$ python -q
>>> import numpy as np
>>> from numpy import linalg as LA
>>> np.set_printoptions(precision=2, suppress=True, linewidth=200, sign=" ")
>>> feats = np.load("sample0.npy")
>>> feats
array([[ -6,   2,  -6, -10,  -4],
       [ -3,   1,  -3,  -5,  -2],
       [  3,  -1,   3,   5,   2],
       [ -3,   1,  -3,  -5,  -2],
       [ -6,   2,  -6, -10,  -4],
       [  9,  -3,   9,  15,   6]])
>>> out = feats / np.sqrt((feats ** 2).mean(axis=1, keepdims=True))
>>> LA.norm(out, axis=1)
array([ 2.24,  2.24,  2.24,  2.24,  2.24,  2.24])
>>> left, sigma, Vt = LA.svd(feats)
>>> sigma.round(2) + 0
array([ 30.98,   0.  ,   0.  ,   0.  ,   0.  ])
>>> out = left[:, :1] @ np.diag(sigma[:1]) @ Vt[:1]
>>> out
array([[ -6.,   2.,  -6., -10.,  -4.],
       [ -3.,   1.,  -3.,  -5.,  -2.],
       [  3.,  -1.,   3.,   5.,   2.],
       [ -3.,   1.,  -3.,  -5.,  -2.],
       [ -6.,   2.,  -6., -10.,  -4.],
       [  9.,  -3.,   9.,  15.,   6.]])
>>> np.round(LA.norm(feats - out, 2), 2), round(sigma[1], 2)
(np.float64(0.0), np.float64(0.0))
>>> LA.matrix_rank(out)
np.int64(1)
>>> round(float(LA.norm(feats - out) / LA.norm(feats)), 2)
0.0
>>> LA.matrix_rank(feats, rtol=0.05)
np.int64(1)
>>> f = np.array([0, 1, 3])
>>> np.cross(feats[2, :3], feats[3, :3])
array([ 0,  0,  0])
>>> np.convolve(feats[2], f)
array([  0,   3,   8,   0,  14,  17,   6])
>>> np.array([np.convolve(row, f, "same") for row in feats])
array([[ -6, -16,   0, -28, -34],
       [ -3,  -8,   0, -14, -17],
       [  3,   8,   0,  14,  17],
       [ -3,  -8,   0, -14, -17],
       [ -6, -16,   0, -28, -34],
       [  9,  24,   0,  42,  51]])
